In [1]: import numpy as np

In [2]: np.set_printoptions(precision=1, suppress=True, linewidth=120, sign=" ")

In [3]: rd = lambda a: np.round(a, 1) + 0

In [4]: data = np.array([[0, 1, 2, 0], [1, 2, 0, 0], [0, 1, 0, 1], [1, 2, 0, 0]])

In [5]: rk = np.linalg.matrix_rank(data)

In [6]: rk
Out[6]: np.int64(3)

In [7]: null = np.linalg.svd(data)[2][rk:].T

In [8]: np.linalg.matrix_rank(data.T @ data), np.linalg.matrix_rank(data @ data.T)
Out[8]: (np.int64(3), np.int64(3))

In [9]: null.shape
Out[9]: (4, 1)

In [10]: [int(np.linalg.matrix_rank(np.delete(data, i, axis=0))) for i in range(4)]
Out[10]: [2, 3, 2, 3]

In [11]: rd(null[:, 0] / null[np.abs(null[:, 0]).round(6).argmax(), 0])
Out[11]: array([ 1. , -0.5,  0.2,  0.5])

In [12]: np.allclose(data, data.T)
Out[12]: False

In [13]: (data + data.T) / 2
Out[13]: 
array([[ 0. ,  1. ,  1. ,  0.5],
       [ 1. ,  2. ,  0.5,  1. ],
       [ 1. ,  0.5,  0. ,  0.5],
       [ 0.5,  1. ,  0.5,  0. ]])

In [14]: (data - data.T) / 2
Out[14]: 
array([[ 0. ,  0. ,  1. , -0.5],
       [ 0. ,  0. , -0.5, -1. ],
       [-1. ,  0.5,  0. ,  0.5],
       [ 0.5,  1. , -0.5,  0. ]])

In [15]: data @ data
Out[15]: 
array([[ 1,  4,  0,  2],
       [ 2,  5,  2,  0],
       [ 2,  4,  0,  0],
       [ 2,  5,  2,  0]])

In [16]: rd(np.sort(np.abs(np.linalg.eigvals(data))))
Out[16]: array([ 0. ,  1.2,  1.2,  2.8])

In [17]: rd(np.abs(np.linalg.eigvals(data)).max())
Out[17]: np.float64(2.8)

In [18]: np.linalg.matrix_power(data, 3)
Out[18]: 
array([[  6,  13,   2,   0],
       [  5,  14,   4,   2],
       [  4,  10,   4,   0],
       [  5,  14,   4,   2]])

In [19]: K = np.loadtxt("sample6.csv", delimiter=",")

In [20]: K
Out[20]: 
array([[  0.8,  14. ,  -0.7],
       [ -1.9, -42. ,  -0.7],
       [ -0.5, -12. ,  -0.3],
       [  0.1,  26. ,   2.3],
       [ -1. , -36. ,  -0.2]])

In [21]: vec = np.array([2, 0, 2])

In [22]: y = K @ vec

In [23]: rd(np.linalg.solve(K.T @ K, K.T @ y))
Out[23]: array([ 2.,  0.,  2.])

In [24]: rd(np.linalg.pinv(K) @ K)
Out[24]: 
array([[ 1.,  0.,  0.],
       [ 0.,  1.,  0.],
       [ 0.,  0.,  1.]])

In [25]: rng = np.random.default_rng(154)

In [26]: y = y + 0.1 * rng.normal(size=5)

In [27]: rd(y)
Out[27]: array([ 0.3, -5.2, -1.6,  4.6, -2.4])

In [28]: c, *_ = np.linalg.lstsq(K, y)

In [29]: [round(float(np.linalg.norm(np.linalg.solve(K.T @ K + lam * np.eye(3), K.T @ y))), 2) for lam in (0, 1, 10, 100)]
Out[29]: [2.9, 1.1, 0.37, 0.12]

In [30]: c.round()
Out[30]: array([ 2., -0.,  2.])

In [31]: rd(c)
Out[31]: array([ 2.1,  0. ,  2. ])

In [32]: M2 = np.c_[K[:, :1] @ np.array([[1]]), np.array([0, 0, 1, 3, 3])]

In [33]: M2
Out[33]: 
array([[ 0.8,  0. ],
       [-1.9,  0. ],
       [-0.5,  1. ],
       [ 0.1,  3. ],
       [-1. ,  3. ]])

In [34]: rd(np.linalg.norm(M2 - K @ np.linalg.lstsq(K, M2)[0], axis=0))
Out[34]: array([ 0. ,  2.4])

In [35]: P = M2 @ np.linalg.solve(M2.T @ M2, M2.T)

In [36]: np.trace(P)
Out[36]: np.float64(2.0)

In [37]: rd((np.eye(5) - P) @ M2)
Out[37]: 
array([[ 0.,  0.],
       [ 0.,  0.],
       [ 0.,  0.],
       [ 0.,  0.],
       [ 0.,  0.]])

In [38]: np.linalg.matrix_rank(np.eye(5) - P)
Out[38]: np.int64(3)

In [39]: rd(np.linalg.eigvalsh(P))
Out[39]: array([ 0.,  0.,  0.,  1.,  1.])

In [40]: mat = np.load("w.npy")

In [41]: rd(mat)
Out[41]: 
array([[ 0.8, -0.1,  0.4,  0.5, -0.1],
       [-0.1,  1. ,  0.1,  0.2,  0. ],
       [ 0.4,  0.1,  0.4, -0.8,  0.1],
       [ 0.5,  0.2, -0.8, -0.2,  0.2],
       [-0.1,  0. ,  0.1,  0.2,  1. ]])

In [42]: w, vecs = np.linalg.eigh(mat)

In [43]: vec = np.array([-3, 2, 1, -3, 0])

In [44]: rd(vecs * np.abs(w) @ vecs.T)
Out[44]: 
array([[ 1.,  0.,  0.,  0.,  0.],
       [ 0.,  1.,  0.,  0.,  0.],
       [ 0.,  0.,  1.,  0.,  0.],
       [ 0.,  0.,  0.,  1.,  0.],
       [ 0.,  0.,  0.,  0.,  1.]])

In [45]: rd(vec @ mat @ vec)
Out[45]: np.float64(21.1)

In [46]: rd(np.abs(mat).sum(axis=1).max()), np.abs(w).max()
Out[46]: (np.float64(1.8), np.float64(1.0))

In [47]: rd(np.linalg.norm(K[1] - K[0]))
Out[47]: np.float64(56.1)

In [48]: rd(np.linalg.norm(K[1], 1)), rd(np.linalg.norm(K[1], np.inf))
Out[48]: (np.float64(44.6), np.float64(42.0))

In [49]: np.linalg.norm(K, axis=1).argmax()
Out[49]: np.int64(1)

In [50]: vec = np.array([-5, 4, -2, 4, -4])

In [51]: rd(np.abs(np.linalg.eigvals(mat)))
Out[51]: array([ 1.,  1.,  1.,  1.,  1.])

In [52]: rd(np.linalg.norm(vec)), rd(np.linalg.norm(mat @ vec))
Out[52]: (np.float64(8.8), np.float64(8.8))

In [53]: rd(np.linalg.det(mat))
Out[53]: np.float64(-1.0)

In [54]: [p for p in range(1, 25) if np.allclose(np.linalg.matrix_power(mat, p), np.eye(5))]
Out[54]: [2, 4, 6, 8, 10, 12, 14, 16, 18, 20, 22, 24]

In [55]: X = np.load("dump.npy")

In [56]: rd(X)
Out[56]: 
array([[-0.3,  0. , -0.4, -0.6,  0.7],
       [-0.2, -0.4, -0.3, -0.5, -0.7],
       [ 0.2, -0.8, -0.3,  0.3,  0.2],
       [ 0.7,  0.3, -0.6,  0. , -0.1],
       [ 0.6, -0.2,  0.5, -0.5,  0.1]])

In [57]: X.shape
Out[57]: (5, 5)

In [58]: rd(X.mean(axis=0))
Out[58]: array([ 0.2, -0.2, -0.2, -0.3,  0. ])

In [59]: np.count_nonzero(X)
Out[59]: np.int64(25)

In [60]: rd(X.sum(axis=0))
Out[60]: array([ 0.9, -1. , -1.1, -1.4,  0.2])

In [61]: rd(X.sum(axis=1))
Out[61]: array([-0.6, -2.1, -0.4,  0.2,  0.5])

In [62]: rd(np.abs(X).max())
Out[62]: np.float64(0.8)

In [63]: rd(np.linalg.svd(X, compute_uv=False))
Out[63]: array([ 1.,  1.,  1.,  1.,  1.])

In [64]: np.unravel_index(np.abs(X).argmax(), X.shape)
Out[64]: (np.int64(2), np.int64(1))

In [65]: vec = np.array([2, 0, 1, 2, -2])

In [66]: y = X @ vec

In [67]: rd(y)
Out[67]: array([-3.4, -0.4,  0.2,  0.9,  0.4])

In [68]: rd(np.linalg.solve(X, y + X[:, 0]))
Out[68]: array([ 3.,  0.,  1.,  2., -2.])

In [69]: rd(np.linalg.solve(X, X[:, 2]))
Out[69]: array([ 0.,  0.,  1.,  0.,  0.])

In [70]: rd(np.linalg.solve(X, 4 * y))
Out[70]: array([ 8.,  0.,  4.,  8., -8.])

In [71]: rd(np.linalg.solve(X.T, X[0]))
Out[71]: array([ 1.,  0.,  0.,  0.,  0.])

In [72]: rd(X @ X.T)
Out[72]: 
array([[ 1.,  0.,  0.,  0.,  0.],
       [ 0.,  1.,  0.,  0.,  0.],
       [ 0.,  0.,  1.,  0.,  0.],
       [ 0.,  0.,  0.,  1.,  0.],
       [ 0.,  0.,  0.,  0.,  1.]])

In [73]: rd(np.linalg.norm(X, axis=0))
Out[73]: array([ 1.,  1.,  1.,  1.,  1.])

In [74]: rd(np.linalg.pinv(X))
Out[74]: 
array([[-0.3, -0.2,  0.2,  0.7,  0.6],
       [ 0. , -0.4, -0.8,  0.3, -0.2],
       [-0.4, -0.3, -0.3, -0.6,  0.5],
       [-0.6, -0.5,  0.3,  0. , -0.5],
       [ 0.7, -0.7,  0.2, -0.1,  0.1]])

In [75]: rd(X[:, 2] @ X[:, 4])
Out[75]: np.float64(0.0)

In [76]: rd(np.linalg.svd(X, compute_uv=False))
Out[76]: array([ 1.,  1.,  1.,  1.,  1.])

In [77]: u = np.array([-3, 0, -1])

In [78]: rd(np.cross(X[1, :3], X[2, :3]))
Out[78]: array([-0.1, -0.1,  0.3])

In [79]: rd(np.polyval(u, X[1]))
Out[79]: array([-1.2, -1.4, -1.2, -1.8, -2.4])

In [80]: rd(np.array([np.convolve(row, u, "same") for row in X]))
Out[80]: 
array([[-0.1,  1.5,  1.7, -1.6,  0.6],
       [ 1.1,  1. ,  1.9,  2.3,  0.5],
       [ 2.5,  0.7, -0.1, -0.5, -0.3],
       [-1. ,  1.3, -0.2,  1. ,  0. ],
       [ 0.7, -2.2,  1.8, -0.9,  0.5]])

In [81]: feats = np.load("arr.npy")

In [82]: feats
Out[82]: 
array([[ 3.,  2.,  2.,  2.,  0.],
       [ 2.,  3.,  2.,  2.,  0.],
       [ 2.,  2.,  3.,  2.,  0.],
       [ 2.,  2.,  2.,  3.,  0.],
       [ 0.,  0.,  0.,  0.,  3.]])

In [83]: # 2 groups of indices that never mix

In [84]: M2 = feats / np.sqrt((feats ** 2).mean(axis=1, keepdims=True))

In [85]: rd(np.linalg.norm(M2, axis=1))
Out[85]: array([ 2.2,  2.2,  2.2,  2.2,  2.2])

In [86]: np.linalg.matrix_rank(feats - feats.mean(axis=1, keepdims=True))
Out[86]: np.int64(4)
